In [1]: import numpy as np

In [2]: import numpy.linalg as la

In [3]: np.set_printoptions(suppress=True, linewidth=200)

In [4]: rd = lambda a: np.round(a, 3) + 0

In [5]: mat = np.array([[0, -9, 7, 2, 8],
   ...:     [0, 0, 8, -6, -6],
   ...:     [0, 0, 0, 0, 4],
   ...:     [0, 0, 0, 0, 5],
   ...:     [0, 0, 0, 0, 0]])

In [6]: rng = np.random.default_rng(474)

In [7]: A2 = mat + rng.integers(-2, 3, (5, 3)) @ rng.integers(-2, 3, (3, 5))

In [8]: A2
Out[8]: 
array([[ -3, -10,   9,   4,   9],
       [ -1,  -5,   8,  -6,  -9],
       [ -2,  -7,  -3,   0,  -2],
       [ -2,  -3,   1,   1,   4],
       [  0,   6,   2,   1,   5]])

In [9]: np.abs(A2 - mat).sum(axis=1)
Out[9]: array([ 9,  9, 18,  8, 14])

In [10]: gram = mat.T @ mat

In [11]: np.diag(gram)
Out[11]: array([  0,  81, 113,  40, 141])

In [12]: rd(la.eigvalsh(gram)[::-1])
Out[12]: array([216.209, 143.659,  15.133,   0.   ,   0.   ])

In [13]: (mat @ mat.T).shape
Out[13]: (5, 5)

In [14]: la.matrix_rank(gram)
Out[14]: np.int64(3)

In [15]: np.allclose(gram, gram.T)
Out[15]: True

In [16]: gram
Out[16]: 
array([[  0,   0,   0,   0,   0],
       [  0,  81, -63, -18, -72],
       [  0, -63, 113, -34,   8],
       [  0, -18, -34,  40,  52],
       [  0, -72,   8,  52, 141]])

In [17]: np.trace(gram), (mat ** 2).sum()
Out[17]: (np.int64(375), np.int64(375))

In [18]: arr = np.load("m.npy")

In [19]: rd(arr)
Out[19]: 
array([[ 0.771,  0.258, -0.249, -0.22 , -0.007],
       [ 0.258,  0.711,  0.28 ,  0.247,  0.007],
       [-0.249,  0.28 ,  0.729, -0.239, -0.007],
       [-0.22 ,  0.247, -0.239,  0.79 , -0.006],
       [-0.007,  0.007, -0.007, -0.006,  1.   ]])

In [20]: # symmetric, so the eigenvalues are real

In [21]: rk = la.matrix_rank(arr)

In [22]: rk
Out[22]: np.int64(4)

In [23]: N = la.svd(arr)[2][rk:].T

In [24]: print([int(la.matrix_rank(arr[:i])) for i in range(1, len(arr) + 1)])
[1, 2, 3, 4, 4]

In [25]: np.allclose(arr @ N, 0)
Out[25]: True

In [26]: [int(la.matrix_rank(arr[:, :j + 1])) for j in range(5)]
Out[26]: [1, 2, 3, 4, 4]

In [27]: print(la.matrix_rank(arr.T @ arr), la.matrix_rank(arr @ arr.T))
4 4

In [28]: print(N.shape)
(5, 1)

In [29]: [int(la.matrix_rank(np.delete(arr, i, axis=0))) for i in range(5)]
Out[29]: [4, 4, 4, 4, 4]

In [30]: rd(arr @ N)
Out[30]: 
array([[0.],
       [0.],
       [0.],
       [0.],
       [0.]])
